>>> import numpy as np
>>> np.set_printoptions(precision=2, suppress=True, linewidth=160)
>>> rnd = lambda a: np.round(a, 2) + 0
>>> mat = np.load("sample5.npy")
>>> mat
array([[-1.,  0.,  0.],
       [ 0.,  1.,  0.],
       [ 0., -2.,  2.]])
>>> # splits into 2 blocks
>>> rng = np.random.default_rng(82)
>>> lab = rng.permutation(3)
>>> lab
array([1, 2, 0])
>>> Y = mat[lab][:, lab]
>>> rnd(np.linalg.det(Y)), rnd(np.linalg.det(mat[lab]))
(np.float64(-2.0), np.float64(-2.0))
>>> rnd(np.sort(np.abs(np.linalg.eigvals(Y))))
array([1., 1., 2.])
>>> np.trace(Y)
np.float64(2.0)
>>> np.allclose(Y, mat)
False
>>> x0 = np.array([-1, 3, 3])
>>> y = mat @ x0
>>> b, lr = np.zeros(3), 1 / np.linalg.norm(mat, 2) ** 2
>>> for i in range(50):
...     b -= lr * mat.T @ (mat @ b - y)
...     if i % 10 == 0: print(i, round(np.linalg.norm(mat @ b - y), 2))
... 
0 2.88
10 1.58
20 0.89
30 0.5
40 0.29
>>> rnd(np.linalg.cond(mat))
np.float64(4.27)
>>> u = np.array([2, -3, -3])
>>> Y = mat + np.outer(u, np.eye(3)[1])
>>> np.linalg.matrix_rank(np.linalg.inv(Y) - np.linalg.inv(mat), tol=1e-8)
np.int64(1)
>>> Y
array([[-1.,  2.,  0.],
       [ 0., -2.,  0.],
       [ 0., -5.,  2.]])
>>> np.linalg.matrix_rank(Y - mat)
np.int64(1)
>>> J = np.load("mat.npy")
>>> J
array([[0, 1, 0, 0],
       [0, 0, 0, 1],
       [0, 0, 1, 0],
       [1, 0, 0, 0]])
>>> # row-stochastic, so 1 is an eigenvalue
>>> q, r_ = np.linalg.qr(J)
>>> abs(r_[0, 0]), rnd(np.linalg.norm(J[:, 0]))
(np.float64(1.0), np.float64(1.0))
>>> np.trace(q @ q.T)
np.float64(4.0)
>>> q
array([[ 0., -1.,  0.,  0.],
       [-0.,  0.,  0.,  1.],
       [-0., -0.,  1.,  0.],
       [-1.,  0., -0.,  0.]])
